% ipython --no-banner

In [1]: import numpy as np

In [2]: import numpy.linalg as la

In [3]: np.set_printoptions(precision=3, suppress=True, linewidth=140, legacy="1.25")

In [4]: tidy = lambda a: np.round(a, 3) + 0

In [5]: K = np.load("sample13.npy")

In [6]: K
Out[6]: 
array([[-4,  4,  0,  0],
       [-7, -2,  0,  0],
       [ 0,  0, -4,  4],
       [ 0,  0, -7, -2]])

In [7]: K.ravel(order="F")
Out[7]: array([-4, -7,  0,  0,  4, -2,  0,  0,  0,  0, -4, -7,  0,  0,  4, -2])

In [8]: blk = K.reshape(4, 2, -1)

In [9]: np.swapaxes(blk, 1, 2)[2]
Out[9]: 
array([[ 0, -4],
       [ 0,  4]])

In [10]: np.einsum("ihd,ihd->ih", blk, blk)
Out[10]: 
array([[32,  0],
       [53,  0],
       [ 0, 32],
       [ 0, 53]])

In [11]: blk[:, 0]
Out[11]: 
array([[-4,  4],
       [-7, -2],
       [ 0,  0],
       [ 0,  0]])

In [12]: np.einsum("ihd,jhd->hij", blk, blk).shape
Out[12]: (2, 4, 4)

In [13]: rng = np.random.default_rng(1206)

In [14]: mat = rng.normal(size=(13, 3)) + 3 * np.array([4, 3, -2])

In [15]: tidy(mat)
Out[15]: 
array([[11.403,  9.028, -6.061],
       [10.638,  9.256, -6.303],
       [11.764,  8.45 , -6.278],
       [11.419,  8.167, -6.161],
       [12.365,  8.248, -5.977],
       [11.68 , 10.069, -5.195],
       [12.632,  7.623, -6.511],
       [10.633, 10.93 , -5.043],
       [12.204,  7.197, -4.707],
       [12.156,  9.018, -5.66 ],
       [13.104,  7.557, -6.638],
       [11.458,  9.467, -4.94 ],
       [10.747,  9.864, -6.921]])

In [16]: D = la.norm(mat[:, None] - mat[None], axis=-1)

In [17]: D.mean(axis=1).argmax()
Out[17]: 7

In [18]: tidy(D[2])
Out[18]: array([0.715, 1.385, 0.   , 0.462, 0.702, 1.95 , 1.222, 2.992, 2.058, 0.926, 1.65 , 1.708, 1.856])

In [19]: np.flatnonzero(D[2] < D.mean() / 2)
Out[19]: array([0, 2, 3, 4])

In [20]: D.shape
Out[20]: (13, 13)

In [21]: la.matrix_rank(D ** 2)
Out[21]: 5

In [22]: Uu, sv, vt = la.svd(mat)

In [23]: np.argmax(sv[:-1] / (sv[1:] + 1e-6)) + 1
Out[23]: 1

In [24]: B = Uu[:, :1] @ np.diag(sv[:1]) @ vt[:1]

In [25]: tidy(np.abs(mat - B).max())
Out[25]: 2.057

In [26]: tidy(la.norm(mat - B, 2)), tidy(sv[1])
Out[26]: (4.434, 4.434)

In [27]: la.matrix_rank(B)
Out[27]: 1

In [28]: cen = mat - mat.mean(axis=0)

In [29]: V = la.svd(cen)[2][:1]

In [30]: B = cen - cen @ V.T @ V

In [31]: tidy(np.cov(cen @ V.T, rowvar=False))
Out[31]: 1.639

In [32]: tidy(np.diag(V.T @ V))
Out[32]: array([0.278, 0.698, 0.024])

In [33]: la.norm(B, axis=1).round(6).argmax()
Out[33]: 8

In [34]: P = mat @ la.solve(mat.T @ mat, mat.T)

In [35]: np.allclose(P @ P, P)
Out[35]: True

In [36]: tidy(np.trace(P))
Out[36]: 3.0

In [37]: tidy(P @ mat[:, 0])
Out[37]: array([11.403, 10.638, 11.764, 11.419, 12.365, 11.68 , 12.632, 10.633, 12.204, 12.156, 13.104, 11.458, 10.747])

In [38]: B = np.c_[mat[:, :2] @ np.array([[6, 8], [0, 1]]), np.array([6, -4, 3, 5, -7, -7, 0, -9, 6, 9, 2, -9, 3])]

In [39]: tidy(B)
Out[39]: 
array([[ 68.42 , 100.254,   6.   ],
       [ 63.827,  94.359,  -4.   ],
       [ 70.585, 102.563,   3.   ],
       [ 68.514,  99.519,   5.   ],
       [ 74.192, 107.171,  -7.   ],
       [ 70.08 , 103.509,  -7.   ],
       [ 75.791, 108.678,   0.   ],
       [ 63.798,  95.994,  -9.   ],
       [ 73.222, 104.825,   6.   ],
       [ 72.933, 106.262,   9.   ],
       [ 78.626, 112.392,   2.   ],
       [ 68.748, 101.131,  -9.   ],
       [ 64.484,  95.843,   3.   ]])

In [40]: tidy(la.norm(la.qr(mat)[0].T @ B, axis=0) ** 2 / ((B ** 2).sum(axis=0) + 1e-12))
Out[40]: array([1.   , 1.   , 0.291])

In [41]: tidy(la.norm(B - mat @ la.lstsq(mat, B)[0], axis=0))
Out[41]: array([ 0.   ,  0.   , 18.366])

In [42]: la.matrix_rank(B)
Out[42]: 3

In [43]: A = np.loadtxt("case13.csv", delimiter=",")

In [44]: A
Out[44]: 
array([[ 2.,  1.,  7.],
       [ 2.,  1.,  4.],
       [11.,  7.,  6.],
       [ 8.,  5.,  7.],
       [ 2.,  1.,  4.],
       [11.,  7.,  5.],
       [ 5.,  3.,  6.],
       [ 2.,  1.,  7.],
       [ 8.,  5.,  4.],
       [11.,  7.,  4.],
       [ 8.,  5.,  6.],
       [ 5.,  3.,  4.],
       [ 2.,  1.,  5.],
       [ 8.,  5.,  6.],
       [ 8.,  5.,  5.],
       [ 8.,  5.,  5.],
       [11.,  7.,  4.],
       [ 8.,  5.,  7.],
       [ 8.,  5.,  4.],
       [ 2.,  1.,  5.],
       [ 8.,  5.,  7.],
       [ 2.,  1.,  7.],
       [ 5.,  3.,  6.],
       [ 5.,  3.,  4.],
       [ 2.,  1.,  5.],
       [11.,  7.,  6.],
       [11.,  7.,  6.]])

In [45]: # row 4 repeats row 1

In [46]: cen = (A - A.mean(axis=0)) / A.std(axis=0)

In [47]: np.argwhere(np.abs(cen) > 2)
Out[47]: array([], shape=(0, 2), dtype=int64)

In [48]: tidy(cen.std(axis=0))
Out[48]: array([1., 1., 1.])

In [49]: c = la.lstsq(np.delete(cen, 0, axis=1), cen[:, 0])[0]

In [50]: 1 - np.var(cen[:, 0] - np.delete(cen, 0, axis=1) @ c)
Out[50]: 1.0

In [51]: c
Out[51]: array([1., 0.])
